$ python3 -q
>>> import numpy as np
>>> np.set_printoptions(precision=2, suppress=True, linewidth=120, sign=" ")
>>> F = np.array([[3.84, -0.84, 0.47], [-0.84, -2.11, -0.49], [0.47, -0.49, -2.73]])
>>> rng = np.random.default_rng(124)
>>> lab = rng.permutation(3)
>>> lab
array([ 2,  1,  0])
>>> out = F[lab][:, lab]
>>> out
array([[-2.73, -0.49,  0.47],
       [-0.49, -2.11, -0.84],
       [ 0.47, -0.84,  3.84]])
>>> print(np.diag(out))
[-2.73 -2.11  3.84]
>>> np.allclose(out, F)
False
>>> mat = np.load("run14.npy")
>>> mat
array([[ 1.  ,  0.2 ,  0.04,  0.01],
       [ 0.2 ,  1.  ,  0.2 ,  0.04],
       [ 0.04,  0.2 ,  1.  ,  0.2 ],
       [ 0.01,  0.04,  0.2 ,  1.  ]])
>>> # equal to its transpose
>>> w, vecs = np.linalg.eigh(mat)
>>> vec = np.array([3, 8, 8, 4])
>>> round(vec @ mat @ vec / (vec @ vec), 2), np.round(w[0], 2), np.round(w[-1], 2)
(np.float64(1.34), np.float64(0.71), np.float64(1.36))
>>> print(vecs * np.abs(w) @ vecs.T)
[[ 1.    0.2   0.04  0.01]
 [ 0.2   1.    0.2   0.04]
 [ 0.04  0.2   1.    0.2 ]
 [ 0.01  0.04  0.2   1.  ]]
>>> np.linalg.eigvalsh(mat[1:, 1:])
array([ 0.74,  0.96,  1.3 ])
>>> np.round(vecs * np.sqrt(w) @ vecs.T, 2) + 0
array([[ 0.99,  0.1 ,  0.01,  0.  ],
       [ 0.1 ,  0.99,  0.1 ,  0.01],
       [ 0.01,  0.1 ,  0.99,  0.1 ],
       [ 0.  ,  0.01,  0.1 ,  0.99]])
>>> np.abs(mat).sum(axis=1).max(), round(float(np.abs(w).max()), 2)
(np.float64(1.44), 1.36)
>>> np.round(vec @ mat @ vec, 2)
np.float64(205.72)
>>> J = np.loadtxt("sample10.csv", delimiter=",")
>>> J
array([[-73.,   5.,  -5.,   3.],
       [  3.,  38.,   4.,  -9.],
       [ -9.,   7.,  32.,  -9.],
       [  3.,   8.,  -9.,  67.]])
>>> lab = rng.permutation(4)
>>> out = J[:, lab] * rng.choice([-1, 1], 4)
>>> out
array([[ -5.,   5., -73.,   3.],
       [  4.,  38.,   3.,  -9.],
       [ 32.,   7.,  -9.,  -9.],
       [ -9.,   8.,   3.,  67.]])
>>> U, _, Vh = np.linalg.svd(J.T @ out)
>>> np.round(np.linalg.lstsq(J, out)[0], 2) + 0
array([[ 0.,  0.,  1.,  0.],
       [ 0.,  1.,  0.,  0.],
       [ 1.,  0.,  0.,  0.],
       [ 0.,  0.,  0.,  1.]])
>>> lab
array([ 2,  1,  0,  3])
>>> print(np.round(U @ Vh, 2) + 0)
[[ 0.  0.  1.  0.]
 [ 0.  1.  0.  0.]
 [ 1.  0.  0.  0.]
 [ 0.  0.  0.  1.]]
>>> f = np.array([-6, 5, 9, 1])
>>> out = J + np.outer(f, np.eye(4)[1])
>>> round(float(np.linalg.det(out) / np.linalg.det(J)), 2), np.round(1 + np.linalg.solve(J, f)[1], 2)
(1.1, np.float64(1.1))
>>> np.linalg.eigvals(J)
array([-73.63,  67.23,  28.91,  41.49])
>>> np.einsum("ii->", J)
np.float64(64.0)
>>> print(round(float(np.linalg.eigvals(J).sum().real), 2))
64.0
>>> m1 = np.load("w.npy")
>>> m1
array([[ 28,  -3,  -3],
       [  3,   2,   1],
       [ -1,  -1, -10]])
>>> np.einsum("ii->", m1)
np.int64(20)
>>> round(float(np.linalg.det(m1[::-1])), 2)
616.0
>>> np.poly(m1)
array([   1.,  -20., -237.,  616.])
>>> np.kron(np.eye(2, dtype=int), m1)
array([[ 28,  -3,  -3,   0,   0,   0],
       [  3,   2,   1,   0,   0,   0],
       [ -1,  -1, -10,   0,   0,   0],
       [  0,   0,   0,  28,  -3,  -3],
       [  0,   0,   0,   3,   2,   1],
       [  0,   0,   0,  -1,  -1, -10]])
>>> np.einsum("ij,ji->", m1, m1)
np.int64(874)
>>> np.linalg.eigvals(m1)
array([27.74,  2.23, -9.97])
>>> print(round(float(np.linalg.eigvals(m1).sum().real), 2))
20.0
>>> lab = rng.permutation(3)
>>> out = m1[:, lab] * rng.choice([-1, 1], 3)
>>> out
array([[ -3,  -3, -28],
       [  1,   2,  -3],
       [-10,  -1,   1]])
>>> U, _, Vh = np.linalg.svd(m1.T @ out)
>>> np.round(np.linalg.lstsq(m1, out)[0], 2) + 0
array([[ 0.,  0., -1.],
       [ 0.,  1.,  0.],
       [ 1.,  0.,  0.]])
>>> w, vecs = np.linalg.eig(out)
>>> print(np.sort(np.linalg.eigvals(out @ out)))
[   4.76  247.87  321.36]
>>> print(w)
[-17.93  15.74   2.18]
>>> A = np.array([[129, 44, -78], [44, 97, -89], [-78, -89, 110]])
>>> # symmetric, so the eigenvalues are real
>>> P = np.triu(np.array([[3, 2, 1], [2, -3, 1], [5, 2, 3]]), 1) + np.eye(3)
>>> out = P @ A @ np.linalg.inv(P)
>>> P @ A - A @ P
array([[  10., -153., -241.],
       [ -78., -177.,  -31.],
       [   0.,  156.,  167.]])
>>> out
array([[ 139., -129., -156.],
       [ -34.,   76.,  -21.],
       [ -78.,   67.,  121.]])
>>> w, vecs = np.linalg.eigh(A)
>>> vec = np.array([-2, 2, -1])
>>> np.abs(A).sum(axis=1).max(), np.round(np.abs(w).max(), 2)
(np.int64(277), np.float64(254.2))
>>> vecs * np.abs(w) @ vecs.T
array([[129.,  44., -78.],
       [ 44.,  97., -89.],
       [-78., -89., 110.]])
>>> A @ A
array([[ 24661,  16886, -22558],
       [ 16886,  19266, -21855],
       [-22558, -21855,  26105]])
>>> np.linalg.determinant(A)
Traceback (most recent call last):
  File "<python-input-64>", line 1, in <module>
    np.linalg.determinant(A)
    ^^^^^^^^^^^^^^^^^^^^^
AttributeError: module 'numpy.linalg' has no attribute 'determinant'
>>> np.allclose(A, A.T)
True
>>> np.round(np.abs(np.linalg.eigvals(A)).max(), 2)
np.float64(254.2)
>>> np.sort(np.abs(np.linalg.eigvals(A)))
array([   8.75,   73.05,  254.2 ])
>>> out = np.array([[1, 1], [1, -1]])
>>> feats = np.kron(out, np.kron(out, out))[rng.permutation(8)][:3]
>>> feats
array([[ 1,  1, -1, -1,  1,  1, -1, -1],
       [ 1, -1, -1,  1,  1, -1, -1,  1],
       [ 1, -1, -1,  1, -1,  1,  1, -1]])
>>> out = feats[0, 0] * feats[1:] - np.outer(feats[1:, 0], feats[0])
>>> out
array([[ 0, -2,  0,  2,  0, -2,  0,  2],
       [ 0, -2,  0,  2, -2,  0,  2,  0]])
>>> print(np.linalg.matrix_rank(out), np.linalg.matrix_rank(feats))
2 3
>>> print(feats - feats[0])
[[ 0  0  0  0  0  0  0  0]
 [ 0 -2  0  2  0 -2  0  2]
 [ 0 -2  0  2 -2  0  2  0]]
>>> feats[:, 8]
Traceback (most recent call last):
  File "<python-input-75>", line 1, in <module>
    feats[:, 8]
    ~~~~~^^^^^^
IndexError: index 8 is out of bounds for axis 1 with size 8
>>> np.count_nonzero(feats)
np.int64(24)
>>> feats.sum(axis=0)
array([ 3, -1, -3,  1,  1,  1, -1, -1])
>>> th = np.radians(180)
>>> R = np.eye(8)
>>> R[7, 7] = R[5, 5] = np.cos(th)
>>> R[7, 5], R[5, 7] = -np.sin(th), np.sin(th)
>>> R.round(2) + 0
array([[ 1.,  0.,  0.,  0.,  0.,  0.,  0.,  0.],
       [ 0.,  1.,  0.,  0.,  0.,  0.,  0.,  0.],
       [ 0.,  0.,  1.,  0.,  0.,  0.,  0.,  0.],
       [ 0.,  0.,  0.,  1.,  0.,  0.,  0.,  0.],
       [ 0.,  0.,  0.,  0.,  1.,  0.,  0.,  0.],
       [ 0.,  0.,  0.,  0.,  0., -1.,  0.,  0.],
       [ 0.,  0.,  0.,  0.,  0.,  0.,  1.,  0.],
       [ 0.,  0.,  0.,  0.,  0.,  0.,  0., -1.]])
>>> out = feats @ R.T
>>> print(np.allclose(np.linalg.norm(feats, axis=1), np.linalg.norm(out, axis=1)))
True
>>> out
array([[ 1.,  1., -1., -1.,  1., -1., -1.,  1.],
       [ 1., -1., -1.,  1.,  1.,  1., -1., -1.],
       [ 1., -1., -1.,  1., -1., -1.,  1.,  1.]])
